$ python -q
>>> import numpy as np
>>> np.set_printoptions(precision=3, suppress=True, linewidth=200)
>>> W0 = np.load("w.npy")
>>> W0
array([[ -4.634,   2.361,   7.815,  -5.41 ],
       [ -3.211,  -3.706, -24.663,  -4.369],
       [-11.149,  -5.202,  18.419,   8.104],
       [ -4.882, -29.731, -25.908,  -0.303],
       [-20.659,   3.363,  -5.773,  13.082],
       [  8.653,   8.303, -16.785,  -2.381],
       [ -6.352,  -5.253, -31.941,   9.354],
       [ 39.017,  16.033,  -8.697,  16.252],
       [-15.982,  12.156,   7.863,  10.766],
       [ -6.141, -32.554,  -7.784, -40.706],
       [ -7.212,  -1.042,  38.248, -10.676],
       [-13.33 ,  -3.143,  24.856, -15.612],
       [ -0.54 ,  15.965,  30.454,  11.981],
       [ -0.155,  -3.422,   5.935, -14.544],
       [ -9.144,  12.233,  -8.157,  -6.914],
       [ 14.805,   5.129,  -3.088,   7.543],
       [  8.163,  -5.8  ,   7.645, -28.442],
       [ -4.355,  16.32 , -26.045,  -9.165],
       [-30.491,   4.781, -21.052,  -5.174],
       [-26.312,  -0.945,   8.696, -25.163],
       [  7.637, -29.931, -14.206,  -6.277]])
>>> P = W0 @ np.linalg.solve(W0.T @ W0, W0.T)
>>> np.linalg.matrix_rank(np.eye(21) - P)
np.int64(17)
>>> np.round(np.linalg.eigvalsh(P), 3) + 0
array([0., 0., 0., 0., 0., 0., 0., 0., 0., 0., 0., 0., 0., 0., 0., 0., 0., 1., 1., 1., 1.])
>>> np.trace(P)
np.float64(4.0)
>>> P @ W0[:, 0]
array([ -4.634,  -3.211, -11.149,  -4.882, -20.659,   8.653,  -6.352,  39.017, -15.982,  -6.141,  -7.212, -13.33 ,  -0.54 ,  -0.155,  -9.144,  14.805,   8.163,  -4.355, -30.491, -26.312,   7.637])
>>> basis = W0[[15, 10]].astype(float)
>>> for _ in range(7):
...     z = np.linalg.norm(W0[:, None] - basis, axis=-1).argmin(axis=1)
...     basis = np.array([W0[z == j].mean(axis=0) for j in range(2)])
... 
>>> z
array([1, 0, 1, 0, 0, 0, 0, 0, 0, 1, 1, 1, 1, 1, 0, 0, 1, 0, 0, 1, 0])
>>> np.abs(basis[1] - basis[0]).argmax()
np.int64(2)
>>> basis[1] - basis[0]
array([ -4.732,  -4.562,  29.791, -15.253])
>>> feats = np.loadtxt("run9.csv", delimiter=",")
>>> feats
array([[ -0.9,  -0.7,   0.1,   2. ],
       [ -0.1,   1. ,   3.2,   0. ],
       [  1. ,  -0.4,  -1.1,   1.4],
       [  0.6,   0.3,  -0.2,   0.4],
       [  0.1,   2.9,   1.5,   0.7],
       [  1.5,   1.7,  -1.3,   0.5],
       [ -1.1,   1.5,  -0.9,  -0.4],
       [ -0.6,   0.6,  -1.3,  -0.7],
       [ -1.4,   1.2,   2.3,  -0.8],
       [  1.9,   0.1,   1.6,   0.7],
       [ -1.1,  -0.5,   1.2,   0.3],
       [ -0.7,   0.3,  -1.5,  -0.2],
       [ -1.4,  -0.9,   1.5,   1.3],
       [  1.3,  -0.5,  -1. ,  -1. ],
       [ -4. ,  38. ,  18. , -36. ],
       [ -1.3,   0.7,   0.4,  -0.7],
       [ -0.3,   1.4,   0.7,  -0.4],
       [ -1.2,   0. ,   0.4,  -0.3],
       [  0.7,  -1.6,   0.2,  -2. ],
       [  0.1,   0.5,   0.5,  -1.6],
       [  0.7,   0.2,   0. ,  -0.1]])
>>> P = feats @ np.linalg.solve(feats.T @ feats, feats.T)
>>> np.round(np.linalg.eigvalsh(P), 3) + 0
array([0., 0., 0., 0., 0., 0., 0., 0., 0., 0., 0., 0., 0., 0., 0., 0., 0., 1., 1., 1., 1.])
>>> np.round(P @ feats[:, 1], 3) + 0
array([-0.7,  1. , -0.4,  0.3,  2.9,  1.7,  1.5,  0.6,  1.2,  0.1, -0.5,  0.3, -0.9, -0.5, 38. ,  0.7,  1.4,  0. , -1.6,  0.5,  0.2])
>>> round(np.trace(P), 3)
np.float64(4.0)
